% python3 -q
>>> import numpy as np
>>> from numpy import linalg as LA
>>> np.set_printoptions(suppress=True, linewidth=100)
>>> def rnd(a):
...     return np.round(a, 2) + 0
... 
>>> A = np.load("dump.npy")
>>> A
array([[2, 1, 1],
       [5, 4, 4],
       [6, 5, 5],
       [3, 2, 2]])
>>> # looks like rank 2
>>> np.argsort(-LA.norm(A, axis=0).round(6), kind="stable")[:3]
array([0, 1, 2])
>>> np.allclose(A[:-1].T @ LA.lstsq(A[:-1].T, A[-1])[0], A[-1])
True
>>> LA.lstsq(A[:-1].T, A[-1])[2]
np.int32(2)
>>> rnd(A @ LA.pinv(A) @ A)
array([[2., 1., 1.],
       [5., 4., 4.],
       [6., 5., 5.],
       [3., 2., 2.]])
>>> np.unique(A.round(6), axis=0).shape
(4, 3)
>>> M = np.load("sample10.npy")
>>> M
array([[3., 4., 0.],
       [4., 1., 4.],
       [0., 4., 1.]])
>>> # symmetric
>>> f = np.array([2, 3])
>>> print(np.correlate(M[1], M[0], "full"))
[ 0. 16. 16. 19. 12.]
>>> np.cross(M[1, :3], M[0, :3])
array([-16.,  12.,  13.])
>>> np.convolve(M[1], f)
array([ 8., 14., 11., 12.])
>>> np.polyval(f, M[1])
array([11.,  5., 11.])
>>> vec = np.array([0, 1, -1])
>>> target = M @ vec
>>> c, lr = np.zeros(3), 1 / LA.norm(M, 2) ** 2
>>> for i in range(250):
...     c -= lr * M.T @ (M @ c - target)
...     if i % 50 == 0: print(i, round(LA.norm(M @ c - target), 2))
... 
0 3.73
50 0.02
100 0.0
150 0.0
200 0.0
>>> rnd(c)
array([ 0.,  1., -1.])
>>> rnd(LA.cond(M))
np.float64(3.7)
>>> rnd(LA.det(M.T))
np.float64(-61.0)
>>> rnd(LA.det(M[::-1]))
np.float64(61.0)
>>> np.kron(np.eye(2, dtype=int), M)
array([[3., 4., 0., 0., 0., 0.],
       [4., 1., 4., 0., 0., 0.],
       [0., 4., 1., 0., 0., 0.],
       [0., 0., 0., 3., 4., 0.],
       [0., 0., 0., 4., 1., 4.],
       [0., 0., 0., 0., 4., 1.]])
>>> rnd(np.poly(M))
array([  1.,  -5., -25.,  61.])
>>> np.einsum("ii->", M)
np.float64(5.0)
>>> J = np.loadtxt("run4.csv", delimiter=",")
>>> J
array([[ -1.37,  -0.67,   3.23],
       [  1.9 ,   3.64,   5.31],
       [ -5.68,  -8.09,  -0.75],
       [  9.41,  -8.46,   2.68],
       [ -1.02,   5.16,   1.32],
       [  5.44,  -2.98,   2.02],
       [  0.01,  -2.84,  -4.23],
       [ -4.5 ,   4.36,  -2.02],
       [  2.78,   5.23,   3.51],
       [ -4.42,  -2.12,  -2.82],
       [ -6.68,   3.15,  -2.67],
       [ -2.28,   1.76,   7.65],
       [ -1.9 ,   0.29,  -3.25],
       [  4.98, -12.66, -10.12],
       [  0.31,  -2.08,  -3.25],
       [ -4.68,   3.87,   0.36],
       [  1.42,   2.39,  -1.42],
       [ -1.73,  -3.53,   2.49],
       [ -5.27,  -6.83,  -4.15],
       [  0.49,  -1.06,  -7.43],
       [ -3.09,   5.24,  -3.67],
       [ -7.04,   5.52,  10.17],
       [ -0.72,  -2.31,  -6.33],
       [  5.65,  -0.32,   4.06],
       [  2.82,  -5.79,  -3.02],
       [-10.36,  -4.16,  -5.38],
       [ -5.45,   3.48,   2.7 ],
       [ -1.1 ,  -0.42,  -2.57],
       [  5.26,   4.23,   0.38],
       [  3.57,   0.98,   3.17],
       [  1.9 ,  -2.16,  -2.04],
       [  2.93,   0.27,  -8.36]])
>>> proj = J @ LA.solve(J.T @ J, J.T)
>>> rnd(LA.eigvalsh(proj))
array([0., 0., 0., 0., 0., 0., 0., 0., 0., 0., 0., 0., 0., 0., 0., 0., 0., 0., 0., 0., 0., 0., 0.,
       0., 0., 0., 0., 0., 0., 1., 1., 1.])
>>> rnd(proj @ J[:, 1])
array([ -0.67,   3.64,  -8.09,  -8.46,   5.16,  -2.98,  -2.84,   4.36,   5.23,  -2.12,   3.15,
         1.76,   0.29, -12.66,  -2.08,   3.87,   2.39,  -3.53,  -6.83,  -1.06,   5.24,   5.52,
        -2.31,  -0.32,  -5.79,  -4.16,   3.48,  -0.42,   4.23,   0.98,  -2.16,   0.27])
